$ python -q
>>> import numpy as np
>>> np.set_printoptions(precision=2, suppress=True, linewidth=200)
>>> def rnd(a):
...     return np.round(a, 2) + 0
... 
>>> X = np.loadtxt("dump.csv", delimiter=",")
>>> X
array([[5., 0., 0., 0.],
       [0., 5., 4., 4.],
       [0., 4., 5., 4.],
       [0., 4., 4., 5.]])
>>> O = X.astype(float).copy()
>>> for j in range(4):
...     O[:, j] -= O[:, :j] @ (O[:, :j].T @ O[:, j])
...     O[:, j] /= np.linalg.norm(O[:, j])
... 
>>> rnd(O.T @ X)
array([[5.  , 0.  , 0.  , 0.  ],
       [0.  , 7.55, 7.42, 7.42],
       [0.  , 0.  , 1.41, 0.7 ],
       [0.  , 0.  , 0.  , 1.22]])
>>> rnd(O.T @ O)
array([[1., 0., 0., 0.],
       [0., 1., 0., 0.],
       [0., 0., 1., 0.],
       [0., 0., 0., 1.]])
>>> rnd(np.linalg.det(X))
np.float64(65.0)
>>> (np.linalg.matrix_power((X != 0) + (X.T != 0) + np.eye(4), 4) > 0).astype(int)
array([[1, 0, 0, 0],
       [0, 1, 1, 1],
       [0, 1, 1, 1],
       [0, 1, 1, 1]])
>>> X @ X
array([[25.,  0.,  0.,  0.],
       [ 0., 57., 56., 56.],
       [ 0., 56., 57., 56.],
       [ 0., 56., 56., 57.]])
>>> vec = np.ones(4)
>>> for _ in range(7):
...     vec = X @ vec
...     vec /= np.linalg.norm(vec)
...     print(round(vec @ X @ vec, 2))
... 
12.62
12.94
12.99
13.0
13.0
13.0
13.0
>>> rnd(np.linalg.eigvalsh(X)[-1])
np.float64(13.0)
>>> rng = np.random.default_rng(10878)
>>> arr = np.eye(4, dtype=int)[rng.permutation(4)]
>>> arr
array([[0, 0, 0, 1],
       [0, 0, 1, 0],
       [1, 0, 0, 0],
       [0, 1, 0, 0]])
>>> (arr - arr.T) / 2
array([[ 0. ,  0. , -0.5,  0.5],
       [ 0. ,  0. ,  0.5, -0.5],
       [ 0.5, -0.5,  0. ,  0. ],
       [-0.5,  0.5,  0. ,  0. ]])
>>> np.linalg.matrix_power(arr, 2)
array([[0, 1, 0, 0],
       [1, 0, 0, 0],
       [0, 0, 0, 1],
       [0, 0, 1, 0]])
>>> np.trace(arr)
np.int64(0)
>>> arr.inv()
Traceback (most recent call last):
  File "<python-input-21>", line 1, in <module>
    arr.inv()
    ^^^^^^^
AttributeError: 'numpy.ndarray' object has no attribute 'inv'
>>> rnd(np.abs(np.linalg.eigvals(arr)).max())
np.float64(1.0)
>>> np.allclose(arr, arr.T)
False
